$ python3 -q
>>> import numpy as np
>>> from numpy import linalg as LA
>>> np.set_printoptions(suppress=True, linewidth=100)
>>> K = np.array([[146, 30], [30, 138]])
>>> Uu, sig, vt = LA.svd(K, full_matrices=False)
>>> np.round(sig / sig[0], 4)
array([1.    , 0.6486])
>>> np.round(Uu.T @ K @ vt.T, 4) + 0
array([[172.2655,   0.    ],
       [  0.    , 111.7345]])
>>> (sig > 1e-8).sum()
np.int64(2)
>>> np.abs(Uu[:, 0]).round(6).argmax()
np.int64(0)
>>> w, vecs = LA.eigh(K)
>>> (w > 1e-8).sum(), (w < -1e-8).sum()
(np.int64(2), np.int64(0))
>>> np.round(vecs.T @ K @ vecs, 4) + 0
array([[111.7345,   0.    ],
       [  0.    , 172.2655]])
>>> np.unique(w.round(6) + 0, return_counts=True)[1]
array([1, 1])
>>> np.round(LA.eigvalsh(K @ K), 4)
array([12484.6003, 29675.3997])
>>> np.round(vecs.T @ vecs, 4) + 0
array([[1., 0.],
       [0., 1.]])
>>> w.round(4)
array([111.7345, 172.2655])
>>> np.round(LA.eigvalsh(K + -1 * np.eye(2)), 4)
array([110.7345, 171.2655])
>>> np.abs(vecs[:, -1]).round(6).argmax()
np.int64(0)
>>> rng = np.random.default_rng(63)
>>> z = rng.permutation(2)
>>> z
array([1, 0])
>>> other = K[z][:, z]
>>> np.round(np.sort(np.abs(LA.eigvals(other))), 4)
array([111.7345, 172.2655])
>>> np.diag(other)
array([138, 146])
>>> np.round(LA.det(other), 4), round(float(LA.det(K[z])), 4)
(np.float64(19248.0), -19248.0)
>>> P = np.triu(np.array([[0, 1], [1, -1]]), 1) + np.eye(2)
>>> other = P @ K @ LA.inv(P)
>>> np.poly(other)
array([    1.,  -284., 19248.])
>>> np.trace(other), np.trace(K)
(np.float64(284.0), np.int64(284))
>>> LA.matrix_rank(other)
np.int64(2)
>>> F = np.array([[0.0, 0.0, 2.0], [0.0, 0.0, 0.0], [2.0, 0.0, 0.0]])
>>> F
array([[0., 0., 2.],
       [0., 0., 0.],
       [2., 0., 0.]])
>>> np.round(LA.matrix_power(F, 3), 4)
array([[0., 0., 8.],
       [0., 0., 0.],
       [8., 0., 0.]])
>>> round(float(LA.det(F)), 4)
0.0
>>> (F - F.T) / 2
array([[0., 0., 0.],
       [0., 0., 0.],
       [0., 0., 0.]])
>>> F @ F
array([[4., 0., 0.],
       [0., 0., 0.],
       [0., 0., 4.]])
>>> np.all(LA.eigvalsh(F) > 0)
np.False_
>>> round(LA.eigvalsh(F).min(), 4)
np.float64(-2.0)
>>> feats = np.array([[5.0, 3.0, 0.0, 0.0, 0.0, 0.0, 0.0, 0.0],
...     [5.0, 2.0, 0.0, 0.0, 0.0, 0.0, 0.0, 0.0],
...     [0.0, 0.0, 7.0, -8.0, -1.0, -4.0, 4.0, 8.0],
...     [0.0, 0.0, 6.0, 1.0, 6.0, -1.0, -7.0, -5.0],
...     [0.0, 0.0, -3.0, 6.0, 5.0, -4.0, 2.0, -3.0],
...     [0.0, 0.0, 3.0, -8.0, -7.0, -3.0, 7.0, -3.0],
...     [0.0, 0.0, -8.0, 8.0, 6.0, 5.0, -4.0, 0.0],
...     [0.0, 0.0, 6.0, -9.0, -2.0, -6.0, 9.0, -8.0]])
>>> z = rng.permutation(8)
>>> other = feats[:, z] * rng.choice([-1, 1], 8)
>>> other
array([[ 0., -0., -0., -0., -0., -5., -0., -3.],
       [ 0., -0., -0., -0., -0., -5., -0., -2.],
       [-8., -4., -7., -8.,  1., -0.,  4., -0.],
       [ 1.,  7., -6.,  5., -6., -0.,  1., -0.],
       [ 6., -2.,  3.,  3., -5., -0.,  4., -0.],
       [-8., -7., -3.,  3.,  7., -0.,  3., -0.],
       [ 8.,  4.,  8., -0., -6., -0., -5., -0.],
       [-9., -9., -6.,  8.,  2., -0.,  6., -0.]])
>>> Uu, _, vt = LA.svd(feats.T @ other)
>>> z
array([3, 6, 2, 7, 4, 0, 5, 1])
>>> t3 = np.stack([feats, 2 * feats, feats[::-1]])
>>> LA.matrix_rank(t3.reshape(3, -1))
np.int64(2)
>>> t3.shape
(3, 8, 8)
>>> np.einsum("bij,cij->bc", t3, t3)
array([[1216., 2432.,  262.],
       [2432., 4864.,  524.],
       [ 262.,  524., 1216.]])
>>> Q, Rm = LA.qr(feats)
>>> np.round(np.abs(np.diag(Rm)), 4)
array([ 7.0711,  0.7071, 14.2478,  9.6311,  5.3009,  6.4312,  0.7807, 11.749 ])
>>> np.round(Q.T @ Q, 4) + 0
array([[1., 0., 0., 0., 0., 0., 0., 0.],
       [0., 1., 0., 0., 0., 0., 0., 0.],
       [0., 0., 1., 0., 0., 0., 0., 0.],
       [0., 0., 0., 1., 0., 0., 0., 0.],
       [0., 0., 0., 0., 1., 0., 0., 0.],
       [0., 0., 0., 0., 0., 1., 0., 0.],
       [0., 0., 0., 0., 0., 0., 1., 0.],
       [0., 0., 0., 0., 0., 0., 0., 1.]])
>>> M = np.array([[0, 1, 1], [1, 0, 0], [1, 0, 0]])
>>> np.all(LA.eigvalsh(M) > 0)
np.False_
>>> data = np.loadtxt("test11.csv", delimiter=",")
>>> data
array([[ 2., -1.,  0.],
       [-1.,  1., -1.],
       [ 0., -1.,  2.]])
>>> # null space of dimension 1
>>> Uu, sig, vt = LA.svd(data)
>>> vecs = vt[:(sig > 1e-8).sum()]
>>> x = data[2] + 3 * data[0] + rng.integers(2) * np.eye(3)[0]
>>> x
array([ 6., -4.,  2.])
>>> np.round(vecs.T @ vecs, 4)
array([[ 0.8333, -0.3333, -0.1667],
       [-0.3333,  0.3333, -0.3333],
       [-0.1667, -0.3333,  0.8333]])
>>> P = np.triu(np.array([[4, 3, -3], [3, -3, -6], [-9, -9, -7]]), 1) + np.eye(3)
>>> other = P @ data @ LA.inv(P)
>>> np.trace(other), np.trace(data)
(np.float64(5.0), np.float64(5.0))
>>> LA.matrix_rank(other)
np.int64(2)
>>> LA.lstsq(data[:-1].T, data[-1])[2]
np.int32(2)
>>> np.allclose(data[:-1].T @ LA.lstsq(data[:-1].T, data[-1])[0], data[-1])
True
>>> np.abs(np.diag(LA.qr(data)[1])) > 1e-9
array([ True,  True, False])
>>> other = data / LA.norm(data, axis=1, keepdims=True)
>>> C2 = other @ other.T
>>> C2.round(4)
array([[ 1.    , -0.7746,  0.2   ],
       [-0.7746,  1.    , -0.7746],
       [ 0.2   , -0.7746,  1.    ]])
>>> r0 = np.array([7, 8, 3])
>>> np.round(np.cross(C2[2, :3], C2[0, :3]), 4)
array([0.6197, 0.96  , 0.6197])
>>> X = np.loadtxt("mat.csv", delimiter=",")
>>> X
array([[ 2.3   , -1.2   ,  1.2   ],
       [-0.2   ,  0.4   ,  0.6   ],
       [-0.4   ,  0.6   ,  0.9   ],
       [-1.6   ,  1.1   ,  1.9   ],
       [-0.5   ,  1.5   ,  1.7   ],
       [-0.1234,  0.4498,  1.0936],
       [-0.8   ,  0.6   , -0.9   ],
       [-0.5   , -0.6   , -0.8   ]])
>>> other = X / np.sqrt((X ** 2).mean(axis=1, keepdims=True))
>>> other[0].round(4)
array([ 1.3937, -0.7272,  0.7272])
>>> np.round(LA.norm(other, axis=1), 4)
array([1.7321, 1.7321, 1.7321, 1.7321, 1.7321, 1.7321, 1.7321, 1.7321])
>>> LA.matrix_rank(X - X.mean(axis=1, keepdims=True))
np.int64(2)
